$ python -q
>>> import numpy as np
>>> np.set_printoptions(suppress=True, linewidth=160)
>>> K = np.array([[0.1, 0.3, 0.6, 0.2, 0.8, 0.1],
...     [-1.9, -0.1, -0.4, 0.2, 0.1, 0.3],
...     [-0.9, 0.1, 0.8, 0.2, 0.0, -1.6],
...     [-2.0, 0.0, -0.5, 0.4, 0.3, 0.1],
...     [-1.1, 0.3, 0.0, 0.0, -1.4, 1.7],
...     [-1.1, 0.1, 0.1, -0.7, 1.6, 0.4],
...     [0.8, -1.3, 2.0, -0.6, -1.0, 0.9],
...     [0.6, -2.7, 0.5, 0.8, 0.6, -0.1],
...     [-1.2, 0.5, -0.2, 0.5, -0.2, -0.2]])
>>> other = np.c_[K[:, :5] @ np.array([[-2, 2, -1, 2, -1],
...     [2, -3, -1, -2, -2],
...     [-1, 0, 2, 1, 3],
...     [-3, -1, -1, 3, 0],
...     [-2, -1, -2, 2, 1]]), np.array([-1, 3, 3, 0, -2, 2, 3, 1, 1])]
>>> print(other.round(1))
[[ -2.4  -1.7  -1.    2.4   1.9  -1. ]
 [  3.2  -3.8   0.8  -3.2   1.    3. ]
 [  0.6  -2.3   2.2  -0.6   3.1   3. ]
 [  2.7  -4.7   0.   -2.7   0.8   0. ]
 [  5.6  -1.7   3.6  -5.6  -0.9  -2. ]
 [  1.2  -3.4  -1.3  -1.2   2.8   2. ]
 [ -2.4   7.1   7.1   2.4   6.8   3. ]
 [-10.7   7.9   1.1  10.7   6.9   1. ]
 [  2.5  -4.2   0.2  -2.5  -0.6   1. ]]
>>> print(np.linalg.matrix_rank(other))
5
>>> other = K / np.sqrt((K ** 2).mean(axis=1, keepdims=True))
>>> print(np.linalg.matrix_rank(other) == np.linalg.matrix_rank(K))
True
>>> print(np.round(np.linalg.norm(other, axis=1), 1))
[2.4 2.4 2.4 2.4 2.4 2.4 2.4 2.4 2.4]
>>> feats = np.array([[0, 0, 1, 0], [0, 1, 0, 0], [1, 0, 0, 0], [0, 0, 0, 1]])
>>> print(feats.sum(axis=1))
[1 1 1 1]
>>> print(np.linalg.matrix_power(feats, 2))
[[1 0 0 0]
 [0 1 0 0]
 [0 0 1 0]
 [0 0 0 1]]
>>> print(np.round(np.sort(np.abs(np.linalg.eigvals(feats)))[::-1], 1))
[1. 1. 1. 1.]
>>> print(feats @ np.ones(4))
[1. 1. 1. 1.]
>>> p = np.eye(4)[1]
>>> for _ in range(6):
...     p = p @ feats
...     print(p.round(1))
... 
[0. 1. 0. 0.]
[0. 1. 0. 0.]
[0. 1. 0. 0.]
[0. 1. 0. 0.]
[0. 1. 0. 0.]
[0. 1. 0. 0.]
>>> print(feats.T @ feats)
[[1 0 0 0]
 [0 1 0 0]
 [0 0 1 0]
 [0 0 0 1]]
>>> print(np.round(np.linalg.pinv(feats), 1))
[[0. 0. 1. 0.]
 [0. 1. 0. 0.]
 [1. 0. 0. 0.]
 [0. 0. 0. 1.]]
>>> rng = np.random.default_rng(18025)
>>> idx = rng.integers(0, 3, 5)
>>> data = np.triu((idx[:, None] == idx) & (rng.random((5, 5)) < 0.8), 1).astype(int)
>>> data += data.T
>>> print(data)
[[0 0 1 1 0]
 [0 0 0 0 0]
 [1 0 0 0 0]
 [1 0 0 0 0]
 [0 0 0 0 0]]
>>> print(np.linalg.lstsq(data[:-1].T, data[-1])[2])
2
>>> print(np.allclose(data[:-1].T @ np.linalg.lstsq(data[:-1].T, data[-1])[0], data[-1]))
True
>>> print(np.abs(np.diag(np.linalg.qr(data)[1])) > 1e-9)
[ True False  True False False]
>>> print(round(np.trace(np.linalg.pinv(data) @ data), 1))
2.0
>>> print(np.trace(data @ data @ data) // 6)
0
>>> print(np.argwhere(np.triu(data)))
[[0 2]
 [0 3]]
>>> Lm = np.diag(data.sum(axis=1)) - data
>>> print((np.linalg.eigvalsh(Lm) < 1e-8).sum())
3
>>> print(np.round(np.linalg.eigvalsh(Lm), 1) + 0)
[0. 0. 0. 1. 3.]
>>> print(Lm)
[[ 2  0 -1 -1  0]
 [ 0  0  0  0  0]
 [-1  0  1  0  0]
 [-1  0  0  1  0]
 [ 0  0  0  0  0]]
>>> print(np.abs(np.diag(np.linalg.qr(Lm)[1])) > 1e-9)
[ True False  True False False]
>>> vals, V = np.linalg.eigh(data)
>>> print(np.round(V.T @ data @ V, 1) + 0)
[[-1.4  0.   0.   0.   0. ]
 [ 0.   0.   0.   0.   0. ]
 [ 0.   0.   0.   0.   0. ]
 [ 0.   0.   0.   0.   0. ]
 [ 0.   0.   0.   0.   1.4]]
>>> print((vals > 1e-8).sum(), (vals < -1e-8).sum())
1 1
>>> E = np.load("layer12.npy")
>>> print(E)
[[ 8  3  1 -2 -2]
 [ 1  6  0  0  0]
 [-2 -1 -2  3  0]
 [-1 -3 -2  2  2]
 [ 2  3 -2  1  6]]
>>> other = np.array([[0, 1], [1, -1], [-2, -2], [-1, 1], [2, -1]])
>>> print(other.T @ E.T)
[[-1  6  0  3 18]
 [ 3 -5  6  6 -2]]
>>> print(np.vstack([E, other.T]).shape)
(7, 5)
>>> print(np.einsum("ik,kj->ji", E, other))
[[-1  6  0  3 18]
 [ 3 -5  6  6 -2]]
>>> W0 = np.array([[-1.2, -0.3, -1.2, -0.3, 0.2, -0.7, -0.6],
...     [-0.7, 0.8, -0.1, -0.6, 0.0, 0.2, -1.6],
...     [-1.4, 0.7, 0.4, -1.4, 1.5, -0.2, -1.2],
...     [0.1, 0.0, -1.2, 0.0, 1.8, -1.0, -1.0],
...     [0.0, -0.5, 0.3, -0.3, -1.4, -0.2, 0.7],
...     [1.0, 0.1, 0.3, 0.6, -0.4, -0.6, 0.3]])
>>> W0[:, 3] *= 20
>>> print(W0)
[[ -1.2  -0.3  -1.2  -6.    0.2  -0.7  -0.6]
 [ -0.7   0.8  -0.1 -12.    0.    0.2  -1.6]
 [ -1.4   0.7   0.4 -28.    1.5  -0.2  -1.2]
 [  0.1   0.   -1.2   0.    1.8  -1.   -1. ]
 [  0.   -0.5   0.3  -6.   -1.4  -0.2   0.7]
 [  1.    0.1   0.3  12.   -0.4  -0.6   0.3]]
>>> left, sv, Vt = np.linalg.svd(W0)
>>> print(sv.round(1))
[33.9  3.2  1.8  1.4  1.   0.5]
>>> print(np.argmax(sv[:-1] / (sv[1:] + 1e-6)) + 1)
1
>>> other = left[:, :1] @ np.diag(sv[:1]) @ Vt[:1]
>>> print(other.round(1) + 0)
[[ -0.4   0.1   0.   -6.1   0.2   0.   -0.3]
 [ -0.7   0.2   0.  -12.    0.4   0.   -0.6]
 [ -1.6   0.6   0.  -28.    1.    0.   -1.4]
 [  0.    0.    0.   -0.1   0.    0.    0. ]
 [ -0.3   0.1   0.   -5.9   0.2   0.   -0.3]
 [  0.7  -0.2   0.   12.   -0.4   0.    0.6]]
>>> print(np.linalg.matrix_rank(other))
1
